$ python -q
>>> import numpy as np
>>> import numpy.linalg as la
>>> np.set_printoptions(precision=2, suppress=True, linewidth=100)
>>> rnd = lambda a: np.round(a, 2) + 0
>>> F = np.loadtxt("case11.csv", delimiter=",")
>>> F
array([[-0.3, -0.5,  0.5,  1.5,  0.4],
       [-1.3,  0.9, -0.4, -1. , -1.8],
       [ 0. ,  0. , -0.6,  0.6,  0.7],
       [-1.1, -1.5, -0.8,  0.4, -0.5],
       [ 0.8, -0.3,  0.5,  0.4, -1.2]])
>>> vec = np.array([-5, -1, -1, 0, 0])
>>> target = F @ vec
>>> c, lr = np.zeros(5), 1 / la.norm(F, 2) ** 2
>>> for i in range(60):
...     c -= lr * F.T @ (F @ c - target)
...     if i % 10 == 0: print(i, round(la.norm(F @ c - target), 2))
... 
0 4.7
10 0.61
20 0.34
30 0.21
40 0.14
50 0.09
>>> rnd(c)
array([-4.97, -0.97, -1.07,  0.04, -0.02])
>>> T = np.stack([F, 4 * F, F[::-1]])
>>> la.matrix_rank(T.reshape(3, -1))
np.int64(2)
>>> rnd(la.det(T))
array([   7.47, 7654.32,    7.47])
>>> rnd(la.norm(T, axis=(1, 2)))
array([ 4.27, 17.06,  4.27])
>>> (T @ F.T).shape
(3, 5, 5)
>>> t = np.radians(135)
>>> Rm = np.eye(5)
>>> Rm[3, 3] = Rm[0, 0] = np.cos(t)
>>> Rm[3, 0], Rm[0, 3] = -np.sin(t), np.sin(t)
>>> rnd(Rm)
array([[-0.71,  0.  ,  0.  ,  0.71,  0.  ],
       [ 0.  ,  1.  ,  0.  ,  0.  ,  0.  ],
       [ 0.  ,  0.  ,  1.  ,  0.  ,  0.  ],
       [-0.71,  0.  ,  0.  , -0.71,  0.  ],
       [ 0.  ,  0.  ,  0.  ,  0.  ,  1.  ]])
>>> M2 = F @ Rm.T
>>> np.allclose(F @ F.T, M2 @ M2.T)
True
>>> Z = 10 * np.array([[1.4, -0.8, 0.4, -0.1],
...     [0.5, -0.8, -0.8, 0.2],
...     [1.3, 0.6, 0.2, -0.3]])
>>> rng = np.random.default_rng(587)
>>> idx = rng.integers(0, 3, 28)
>>> data = Z[idx] + rng.normal(size=(28, 4))
>>> rnd(data)
array([[14.85,  6.41,  1.42, -2.19],
       [13.58, -6.8 ,  3.23, -1.64],
       [14.28, -9.37,  3.69, -0.38],
       [13.24, -8.86,  4.06, -1.27],
       [13.29,  5.99, -0.72, -3.55],
       [13.02,  3.89,  2.62, -2.95],
       [ 4.5 , -7.72, -8.39,  3.29],
       [ 5.58, -8.15, -8.69,  2.28],
       [ 5.15, -9.12, -7.59,  3.63],
       [11.62,  5.25,  2.04, -2.37],
       [12.71, -7.52,  3.84, -2.93],
       [12.62, -9.01,  3.93, -0.68],
       [ 5.54, -7.44, -8.01,  1.96],
       [ 4.43, -8.72, -6.16,  0.62],
       [11.07,  6.24,  1.72, -3.25],
       [14.2 ,  4.41,  2.95, -2.12],
       [13.58,  6.04,  1.26, -3.59],
       [13.53, -7.89,  6.1 , -1.84],
       [ 5.79, -8.44, -8.32,  1.19],
       [13.5 , -5.94,  4.9 , -0.74],
       [12.77, -7.7 ,  3.34, -0.77],
       [14.33, -9.83,  2.78, -2.3 ],
       [13.67,  5.55,  0.33, -2.44],
       [ 5.13, -8.15, -7.38,  3.11],
       [12.06,  4.64,  1.52, -3.16],
       [13.2 ,  6.52,  1.2 , -3.42],
       [13.87, -8.45,  3.34, -1.01],
       [ 6.38, -8.13, -8.5 ,  0.61]])
>>> hat = data @ la.solve(data.T @ data, data.T)
>>> np.allclose(hat @ hat, hat)
True
>>> la.matrix_rank(np.eye(28) - hat)
np.int64(24)
>>> rnd(np.trace(hat))
np.float64(4.0)
>>> d = la.norm(data[:, None] - data[None], axis=-1)
>>> (d + 1e9 * np.eye(28)).round(6).argmin(axis=1)
array([22, 20, 26, 11, 22, 15, 23, 12, 23, 24,  1,  3,  7, 18,  9,  5, 25,  3, 27,  1, 26, 26, 16,
        8,  9, 16,  3, 18])
>>> d.shape
(28, 28)
>>> d[14].round(6).argsort(kind="stable")[:4]
array([14,  9, 24, 25])
>>> np.unravel_index(d.round(6).argmax(), d.shape)
(np.int64(0), np.int64(8))
>>> rnd(d[:5, :5])
array([[ 0.  , 13.41, 16.06, 15.61,  3.  ],
       [13.41,  0.  ,  2.98,  2.28, 13.53],
       [16.06,  2.98,  0.  ,  1.51, 16.33],
       [15.61,  2.28,  1.51,  0.  , 15.77],
       [ 3.  , 13.53, 16.33, 15.77,  0.  ]])
>>> d.mean(axis=1).argmax()
np.int64(6)
>>> la.matrix_rank(d ** 2)
np.int64(6)
>>> Z = data[[4, 10]].astype(float)
>>> for _ in range(6):
...     idx = la.norm(data[:, None] - Z, axis=-1).argmin(axis=1)
...     Z = np.array([data[idx == j].mean(axis=0) for j in range(2)])
... 
>>> idx
array([0, 1, 1, 1, 0, 0, 1, 1, 1, 0, 1, 1, 1, 1, 0, 0, 0, 1, 1, 1, 1, 1, 0, 1, 0, 0, 1, 1])
>>> rnd(Z)
array([[13.05,  5.5 ,  1.43, -2.9 ],
       [ 9.83, -8.18, -1.32,  0.17]])
>>> np.bincount(idx)
array([10, 18])
>>> w1 = np.array([[5, -2, -1, -3],
...     [0, 0, 1, 5],
...     [-2, -3, 2, 1],
...     [-2, -4, -2, 2],
...     [-1, -3, 1, 4]])
>>> c = np.array([1, -1, -2, -1])
>>> H = np.maximum(F @ w1 + c, 0)
>>> la.matrix_rank(H)
np.int64(3)
>>> (H > 0).mean(axis=0)
array([0.4, 0.4, 0. , 0.4])
>>> Z = np.array([[4, 0], [5, 5], [1, 5], [3, 4]])
>>> w1 @ Z
array([[  0, -27],
       [ 16,  25],
       [-18,  -1],
       [-24, -22],
       [ -6,   6]])
>>> (H @ Z).round(6).argmax(axis=1)
array([1, 0, 1, 0, 0])
>>> gram = np.cov(data, rowvar=False)
>>> gram.shape
(4, 4)
>>> rnd(np.corrcoef(data.T))
array([[ 1.  ,  0.42,  0.94, -0.84],
       [ 0.42,  1.  ,  0.27, -0.68],
       [ 0.94,  0.27,  1.  , -0.77],
       [-0.84, -0.68, -0.77,  1.  ]])
>>> rnd(np.median(data, axis=0))
array([12.89, -7.61,  1.62, -1.46])
>>> np.argsort(-data.std(axis=0).round(6), kind="stable")
array([1, 2, 0, 3])
>>> rnd(la.eigvalsh(gram)[::-1])
array([60.03, 28.29,  0.9 ,  0.69])
>>> M = np.array([[-58, 0], [3, 180]])
>>> # triangular: eigenvalues sit on the diagonal
>>> np.allclose(M @ M.T, M.T @ M)
False
>>> (M - M.T) / 2
array([[ 0. , -1.5],
       [ 1.5,  0. ]])
>>> (M + M.T) / 2
array([[-58. ,   1.5],
       [  1.5, 180. ]])
>>> M @ M
array([[ 3364,     0],
       [  366, 32400]])
>>> rnd(la.det(M))
np.float64(-10440.0)
>>> E = np.array([[2, 3, 4], [5, 6, 7], [8, 9, 10], [11, 12, 13]])
>>> E
array([[ 2,  3,  4],
       [ 5,  6,  7],
       [ 8,  9, 10],
       [11, 12, 13]])
>>> rk = la.matrix_rank(E)
>>> rk
np.int64(2)
>>> null = la.svd(E)[2][rk:].T
>>> la.matrix_rank(E.T @ E), la.matrix_rank(E @ E.T)
(np.int64(2), np.int64(2))
>>> null.shape
(3, 1)
>>> [int(la.matrix_rank(np.delete(E, i, axis=0))) for i in range(4)]
[2, 2, 2, 2]
>>> rnd(null @ null.T)
array([[ 0.17, -0.33,  0.17],
       [-0.33,  0.67, -0.33],
       [ 0.17, -0.33,  0.17]])
>>> u = np.array([-5, -1, 2])
>>> np.cross(E[2, :3], E[1, :3])
array([ 3, -6,  3])
>>> np.polyval(u, E[2])
array([-326, -412, -508])
>>> np.array([np.convolve(row, u, "same") for row in E])
array([[-17, -19,   2],
       [-35, -31,   5],
       [-53, -43,   8],
       [-71, -55,  11]])
>>> X = np.load("m.npy")
>>> X
array([[ 0., -7., -9., -2.,  0.],
       [ 9., -6.,  5., -6.,  0.],
       [ 7., -4.,  6., -8.,  0.],
       [ 7., -3., -1.,  8.,  0.],
       [ 0.,  0.,  0.,  0.,  1.]])
>>> left, sv, VT = la.svd(X)
>>> np.argmax(sv[:-1] / (sv[1:] + 1e-6)) + 1
np.int64(3)
>>> M2 = left[:, :3] @ np.diag(sv[:3]) @ VT[:3]
>>> la.matrix_rank(X, rtol=0.05)
np.int64(4)
>>> np.abs(X - M2).max()
np.float64(1.0)
>>> rnd(la.norm(data, "nuc"))
np.float64(130.01)
>>> rnd(la.norm(data) ** 2 / la.norm(data, 2) ** 2)
np.float64(1.52)
>>> rnd(la.det(X))
np.float64(-598.0)
>>> np.flatnonzero(la.matrix_power((X != 0) + (X.T != 0) + np.eye(5), 5)[1])
array([0, 1, 2, 3])
>>> (la.matrix_power((X != 0) + (X.T != 0) + np.eye(5), 5) > 0).astype(int)
array([[1, 1, 1, 1, 0],
       [1, 1, 1, 1, 0],
       [1, 1, 1, 1, 0],
       [1, 1, 1, 1, 0],
       [0, 0, 0, 0, 1]])
>>> idx = rng.permutation(5)
>>> M2 = X[:, idx] * rng.choice([-1, 1], 5)
>>> M2
array([[ 2.,  0.,  7., -0., -9.],
       [ 6.,  9.,  6., -0.,  5.],
       [ 8.,  7.,  4., -0.,  6.],
       [-8.,  7.,  3., -0., -1.],
       [-0.,  0., -0., -1.,  0.]])
>>> left, _, VT = la.svd(X.T @ M2)
>>> rnd(la.lstsq(X, M2)[0])
array([[ 0.,  1.,  0.,  0.,  0.],
       [ 0.,  0., -1.,  0.,  0.],
       [ 0.,  0.,  0.,  0.,  1.],
       [-1.,  0.,  0.,  0.,  0.],
       [ 0.,  0.,  0., -1.,  0.]])
>>> rnd(left @ VT)
array([[ 0.,  1.,  0.,  0.,  0.],
       [ 0.,  0., -1.,  0.,  0.],
       [ 0.,  0.,  0.,  0.,  1.],
       [-1.,  0.,  0.,  0.,  0.],
       [ 0.,  0.,  0., -1.,  0.]])
>>> mat = np.loadtxt("data.csv", delimiter=",")
>>> mat
array([[ 2.,  0.,  0.,  0.,  0.],
       [ 0., -2.,  0.,  0.,  0.],
       [ 0.,  0., -1.,  0.,  0.],
       [ 0.,  0.,  0.,  2.,  0.],
       [ 0.,  0.,  0.,  0.,  2.]])
>>> vec = np.array([1, 2, 3, 1, 3])
>>> X * vec
array([[  0., -14., -27.,  -2.,   0.],
       [  9., -12.,  15.,  -6.,   0.],
       [  7.,  -8.,  18.,  -8.,   0.],
       [  7.,  -6.,  -3.,   8.,   0.],
       [  0.,   0.,   0.,   0.,   3.]])
>>> np.sign((X @ vec).round(6))
array([-1.,  1.,  1.,  1.,  1.])
>>> evals, evecs = la.eigh(mat)
>>> vec = np.array([1, 1, 2, 1, 2])
>>> rnd(la.eigvalsh(mat[1:, 1:]))
array([-2., -1.,  2.,  2.])
>>> vec @ mat @ vec
np.float64(6.0)
>>> evecs * np.abs(evals) @ evecs.T
array([[2., 0., 0., 0., 0.],
       [0., 2., 0., 0., 0.],
       [0., 0., 1., 0., 0.],
       [0., 0., 0., 2., 0.],
       [0., 0., 0., 0., 2.]])
>>> np.abs(mat).sum(axis=1).max(), np.abs(evals).max()
(np.float64(2.0), np.float64(2.0))
>>> evecs * np.maximum(evals, 0) @ evecs.T
array([[2., 0., 0., 0., 0.],
       [0., 0., 0., 0., 0.],
       [0., 0., 0., 0., 0.],
       [0., 0., 0., 2., 0.],
       [0., 0., 0., 0., 2.]])
>>> u = np.array([2, 1, 1, 0, 1])
>>> M2 = mat + np.outer(u, np.eye(5)[4])
>>> la.matrix_rank(la.inv(M2) - la.inv(mat), tol=1e-8)
np.int64(1)
>>> M2
array([[ 2.,  0.,  0.,  0.,  2.],
       [ 0., -2.,  0.,  0.,  1.],
       [ 0.,  0., -1.,  0.,  1.],
       [ 0.,  0.,  0.,  2.,  0.],
       [ 0.,  0.,  0.,  0.,  3.]])
>>> la.matrix_rank(M2 - mat)
np.int64(1)
